% python3 -q
>>> import numpy as np
>>> import numpy.linalg as la
>>> np.set_printoptions(precision=2, suppress=True, linewidth=140, floatmode="fixed")
>>> def tidy(a):
...     return np.round(a, 2) + 0
... 
>>> arr = np.array([[1, 1, 0, 0, 2, 1, 1, 1, 0],
...     [2, 1, 2, 0, 1, 0, 1, 1, 0],
...     [2, 1, 1, 1, 2, 2, 0, 2, 1],
...     [0, 0, 1, 2, 2, 1, 1, 0, 0],
...     [2, 1, 0, 2, 0, 2, 2, 0, 2],
...     [2, 2, 1, 2, 2, 1, 2, 2, 0],
...     [1, 2, 0, 1, 0, 1, 2, 2, 0],
...     [0, 2, 1, 2, 2, 2, 2, 0, 0],
...     [2, 0, 2, 0, 0, 0, 0, 1, 0]])
>>> arr
array([[1, 1, 0, 0, 2, 1, 1, 1, 0],
       [2, 1, 2, 0, 1, 0, 1, 1, 0],
       [2, 1, 1, 1, 2, 2, 0, 2, 1],
       [0, 0, 1, 2, 2, 1, 1, 0, 0],
       [2, 1, 0, 2, 0, 2, 2, 0, 2],
       [2, 2, 1, 2, 2, 1, 2, 2, 0],
       [1, 2, 0, 1, 0, 1, 2, 2, 0],
       [0, 2, 1, 2, 2, 2, 2, 0, 0],
       [2, 0, 2, 0, 0, 0, 0, 1, 0]])
>>> x0 = np.array([-3, -2, -1, 2, 0, 1, 2, -2, 1])
>>> (arr @ x0).argmax()
np.int64(3)
>>> print(np.einsum("ij,j->i", arr, x0))
[ -4 -10  -8   6   4  -6  -4   5 -10]
>>> arr @ np.ones(9)
array([ 7.00,  8.00, 12.00,  7.00, 11.00, 14.00,  9.00, 11.00,  5.00])
>>> arr @ (2 * x0)
array([ -8, -20, -16,  12,   8, -12,  -8,  10, -20])
>>> x0 = np.array([1, -3, 2, 2, -3, 1, -2, -1, 2])
>>> y = arr @ x0
>>> coef, lr = np.zeros(9), 1 / la.norm(arr, 2) ** 2
>>> for i in range(8):
...     coef -= lr * arr.T @ (arr @ coef - y)
...     if i % 2 == 0: print(i, round(la.norm(arr @ coef - y), 2))
... 
0 14.17
2 12.1
4 10.39
6 8.97
>>> tidy(coef)
array([ 0.70, -1.43,  0.48,  0.17, -1.40, -0.03, -0.97, -0.92,  1.16])
>>> tidy(la.cond(arr))
np.float64(37.94)
>>> X = np.tril(np.array([[-5, 4, 4, -5, 4, -1, -1, 5, -3],
...     [1, -5, -5, -1, -3, -1, 5, -1, 2],
...     [-1, 5, -2, 2, 3, -1, -2, 2, 4],
...     [1, 1, 5, 5, 2, -3, -4, 4, -3],
...     [1, 5, -3, -1, 0, -4, 1, -4, 4],
...     [3, -4, 1, 0, 3, 2, 2, 0, 3],
...     [2, 5, 1, 5, 4, -3, 5, 5, -4],
...     [-4, 3, 3, 2, 4, -3, 3, -3, 2],
...     [4, 5, 1, -5, 3, 0, -1, 3, 4]]), -1) + np.eye(9, dtype=int)
>>> X
array([[ 1,  0,  0,  0,  0,  0,  0,  0,  0],
       [ 1,  1,  0,  0,  0,  0,  0,  0,  0],
       [-1,  5,  1,  0,  0,  0,  0,  0,  0],
       [ 1,  1,  5,  1,  0,  0,  0,  0,  0],
       [ 1,  5, -3, -1,  1,  0,  0,  0,  0],
       [ 3, -4,  1,  0,  3,  1,  0,  0,  0],
       [ 2,  5,  1,  5,  4, -3,  1,  0,  0],
       [-4,  3,  3,  2,  4, -3,  3,  1,  0],
       [ 4,  5,  1, -5,  3,  0, -1,  3,  1]])
>>> Uu, s, Vh = la.svd(X)
>>> tidy(s)
array([12.82,  9.66,  7.46,  5.82,  4.69,  1.59,  0.63,  0.09,  0.00])
>>> np.argmax(s[:-1] / (s[1:] + 1e-6)) + 1
np.int64(8)
>>> A2 = Uu[:, :8] @ np.diag(s[:8]) @ Vh[:8]
>>> la.matrix_rank(A2)
np.int64(8)
>>> tidy(np.abs(X - A2).max())
np.float64(0.0)
>>> tidy(A2)
array([[ 1.00,  0.00,  0.00,  0.00,  0.00,  0.00,  0.00,  0.00,  0.00],
       [ 1.00,  1.00,  0.00,  0.00,  0.00,  0.00,  0.00,  0.00,  0.00],
       [-1.00,  5.00,  1.00,  0.00,  0.00,  0.00,  0.00,  0.00,  0.00],
       [ 1.00,  1.00,  5.00,  1.00,  0.00,  0.00,  0.00,  0.00,  0.00],
       [ 1.00,  5.00, -3.00, -1.00,  1.00,  0.00,  0.00,  0.00,  0.00],
       [ 3.00, -4.00,  1.00,  0.00,  3.00,  1.00,  0.00,  0.00,  0.00],
       [ 2.00,  5.00,  1.00,  5.00,  4.00, -3.00,  1.00,  0.00,  0.00],
       [-4.00,  3.00,  3.00,  2.00,  4.00, -3.00,  3.00,  1.00,  0.00],
       [ 4.00,  5.00,  1.00, -5.00,  3.00,  0.00, -1.00,  3.00,  1.00]])
>>> tidy(la.norm(X - A2, 2)), tidy(s[8])
(np.float64(0.0), np.float64(0.0))
